$ python -q
>>> import numpy as np
>>> import numpy.linalg as la
>>> np.set_printoptions(suppress=True, linewidth=140)
>>> arr = np.load("mat.npy")
>>> print(arr.round(2) + 0)
[[  0.1    3.84   7.79 -13.46  -9.56 -17.35  -9.66   0.1  -19.32 -11.48  -1.87]
 [  0.1    3.84   7.79 -13.45  -9.55 -17.34  -9.66   0.1  -19.31 -11.47  -1.87]
 [  0.11   3.83   7.77 -13.41  -9.52 -17.3   -9.63   0.11 -19.27 -11.44  -1.86]
 [  0.44   3.27   7.02 -11.51  -8.   -15.02  -8.45   0.44 -16.9   -9.64  -1.43]
 [  0.62   2.94   6.56 -10.41  -7.13 -13.69  -7.75   0.62 -15.51  -8.6   -1.19]
 [  0.62   2.93   6.55 -10.39  -7.12 -13.67  -7.74   0.62 -15.48  -8.58  -1.19]
 [  0.87   2.38   5.78  -8.64  -5.75 -11.54  -6.62   0.87 -13.24  -6.94  -0.83]
 [  0.89   2.32   5.69  -8.44  -5.6  -11.29  -6.49   0.89 -12.98  -6.76  -0.8 ]
 [  0.98   2.06   5.32  -7.64  -4.99 -10.3   -5.97   0.98 -11.93  -6.01  -0.65]
 [  1.04   1.85   5.02  -7.03  -4.52  -9.54  -5.56   1.04 -11.12  -5.44  -0.54]
 [  1.04   1.85   5.02  -7.02  -4.51  -9.53  -5.56   1.04 -11.11  -5.44  -0.54]
 [  1.13   1.45   4.42  -5.86  -3.64  -8.07  -4.78   1.13  -9.56  -4.37  -0.35]
 [  1.15   1.34   4.26  -5.55  -3.42  -7.68  -4.57   1.15  -9.14  -4.09  -0.31]
 [  1.18   0.68   3.22  -3.74  -2.13  -5.35  -3.31   1.18  -6.62  -2.47  -0.09]
 [  1.16   0.51   2.93  -3.29  -1.83  -4.76  -2.98   1.16  -5.97  -2.08  -0.05]
 [  1.15   0.49   2.91  -3.25  -1.8   -4.71  -2.96   1.15  -5.91  -2.05  -0.05]
 [  0.99  -0.02   1.96  -1.95  -0.97  -2.93  -1.96   0.99  -3.93  -0.96   0.  ]
 [  0.93  -0.12   1.75  -1.69  -0.82  -2.57  -1.75   0.93  -3.5   -0.76   0.  ]
 [  0.81  -0.28   1.39  -1.3   -0.6   -2.    -1.42   0.81  -2.83  -0.47  -0.02]
 [  0.78  -0.31   1.3   -1.2   -0.55  -1.85  -1.33   0.78  -2.66  -0.4   -0.03]
 [  0.63  -0.43   0.96  -0.88  -0.4   -1.36  -1.03   0.63  -2.05  -0.19  -0.07]
 [  0.62  -0.43   0.94  -0.86  -0.39  -1.33  -1.01   0.62  -2.02  -0.18  -0.07]
 [  0.57  -0.46   0.83  -0.77  -0.35  -1.19  -0.92   0.57  -1.83  -0.12  -0.08]
 [  0.47  -0.49   0.66  -0.62  -0.29  -0.95  -0.76   0.47  -1.52  -0.05  -0.1 ]
 [  0.24  -0.47   0.3   -0.35  -0.2   -0.5   -0.44   0.24  -0.88   0.03  -0.15]
 [  0.19  -0.45   0.23  -0.3   -0.19  -0.42  -0.38   0.19  -0.75   0.04  -0.15]
 [  0.15  -0.42   0.18  -0.26  -0.17  -0.35  -0.33   0.15  -0.65   0.04  -0.15]
 [  0.04  -0.26   0.05  -0.14  -0.11  -0.16  -0.16   0.04  -0.31   0.02  -0.11]
 [  0.12   0.58   0.11   0.32   0.37   0.26   0.25   0.12   0.49   0.08   0.36]
 [  0.36   1.08   0.3    0.66   0.81   0.51   0.45   0.36   0.9    0.27   0.75]
 [  0.36   1.08   0.3    0.66   0.81   0.51   0.45   0.36   0.9    0.27   0.75]
 [  0.36   1.09   0.3    0.66   0.81   0.51   0.45   0.36   0.9    0.27   0.75]
 [  0.8    1.74   0.62   1.22   1.53   0.91   0.73   0.8    1.47   0.66   1.36]
 [  1.03   2.03   0.78   1.51   1.9    1.12   0.87   1.03   1.74   0.88   1.65]
 [  1.04   2.05   0.79   1.52   1.91   1.12   0.88   1.04   1.75   0.89   1.66]
 [  3.34   4.29   2.19   4.44   5.54   3.34   2.2    3.34   4.39   3.39   4.39]
 [  3.9    4.74   2.5    5.16   6.42   3.91   2.52   3.9    5.03   4.05   5.02]
 [  4.66   5.32   2.91   6.17   7.62   4.71   2.96   4.66   5.92   4.96   5.87]
 [  4.97   5.55   3.07   6.58   8.11   5.04   3.14   4.97   6.28   5.34   6.21]
 [  7.78   7.44   4.46  10.38  12.6    8.15   4.82   7.78   9.64   8.88   9.28]
 [  7.93   7.54   4.53  10.58  12.84   8.31   4.91   7.93   9.82   9.07   9.44]
 [  9.07   8.23   5.05  12.15  14.67   9.62   5.61   9.07  11.21  10.56  10.66]
 [  9.35   8.4    5.18  12.53  15.12   9.94   5.78   9.35  11.55  10.92  10.96]
 [  9.58   8.54   5.29  12.86  15.5   10.22   5.92   9.58  11.84  11.24  11.21]
 [ 12.16  10.     6.42  16.49  19.69  13.28   7.54  12.16  15.07  14.7   13.95]
 [ 12.17  10.     6.42  16.5   19.71  13.29   7.54  12.17  15.08  14.71  13.96]
 [ 13.46  10.7    6.96  18.34  21.83  14.86   8.36  13.46  16.73  16.48  15.33]]
>>> D = la.norm(arr[:, None] - arr[None], axis=-1)
>>> print(np.unravel_index(D.round(6).argmax(), D.shape))
(np.int64(0), np.int64(46))
>>> print((D + 1e9 * np.eye(47)).round(6).argmin(axis=1))
[ 1  0  1  4  5  4  7  6  9 10  9 12 11 14 15 14 17 16 19 18 21 20 21 22 25 26 25 26 29 30 29 30 33 34 33 36 35 38 37 40 39 42 43 42 45 44
 45]
>>> print(D.mean(axis=1).argmax())
46
>>> print(D[21].round(6).argsort(kind="stable")[:4])
[21 20 22 23]
>>> print(D.shape)
(47, 47)
>>> print(D[:5, :5].round(2))
[[0.   0.03 0.11 4.87 7.64]
 [0.03 0.   0.09 4.85 7.61]
 [0.11 0.09 0.   4.76 7.53]
 [4.87 4.85 4.76 0.   2.77]
 [7.64 7.61 7.53 2.77 0.  ]]
